$ python3 -q
>>> import numpy as np
>>> from numpy import linalg as LA
>>> np.set_printoptions(precision=1, suppress=True, linewidth=140)
>>> X = np.load("sample9.npy")
>>> X
array([[  8,  -8,  -4,   4,  -4,  -2],
       [ -6,  -6,   6,  -3,  -3,   3],
       [ -4,  -2,   6,  -2,  -1,   3],
       [  4,  -4,  -2,  16, -16,  -8],
       [ -3,  -3,   3, -12, -12,  12],
       [ -2,  -1,   3,  -8,  -4,  12]])
>>> blk = np.stack([X, -2 * X, X[::-1]])
>>> LA.matrix_rank(blk)
array([6, 6, 6])
>>> LA.norm(blk, axis=(1, 2))
array([41.2, 82.3, 41.2])
>>> out = X[0, 0] * X[1:] - np.outer(X[1:, 0], X[0])
>>> out
array([[   0,  -96,   24,    0,  -48,   12],
       [   0,  -48,   32,    0,  -24,   16],
       [   0,    0,    0,  112, -112,  -56],
       [   0,  -48,   12,  -84, -108,   90],
       [   0,  -24,   16,  -56,  -40,   92]])
>>> X[:, 0] / X[0, 0]
array([ 1. , -0.8, -0.5,  0.5, -0.4, -0.2])
>>> np.flatnonzero(~out.round(6).any(axis=1))
array([], dtype=int64)
>>> A = np.array([[-6, -3, 7, -6, 8, -9],
...     [-3, -6, -3, 7, -6, 8],
...     [7, -3, -6, -3, 7, -6],
...     [-6, 7, -3, -6, -3, 7],
...     [8, -6, 7, -3, -6, -3],
...     [-9, 8, -6, 7, -3, -6]])
>>> vals, vecs = LA.eigh(A)
>>> x0 = np.array([3, 2, 3, 3, 1, 1])
>>> LA.eigvalsh(A[1:, 1:])
array([-16.5, -12.9, -10.5,  -5.5,  15.4])
>>> np.abs(A).sum(axis=1).max(), round(np.abs(vals).max(), 1)
(np.int64(39), np.float64(22.9))
>>> vecs * np.abs(vals) @ vecs.T
array([[15.6, -5.1,  0.9, -1.9,  0.1, -0.6],
       [-5.1, 12.8, -3.7, -0.3, -0.8,  0.1],
       [ 0.9, -3.7, 12.5, -3.5, -0.3, -1.9],
       [-1.9, -0.3, -3.5, 12.5, -3.7,  0.9],
       [ 0.1, -0.8, -0.3, -3.7, 12.8, -5.1],
       [-0.6,  0.1, -1.9,  0.9, -5.1, 15.6]])
>>> x0 @ A @ x0
np.int64(-196)
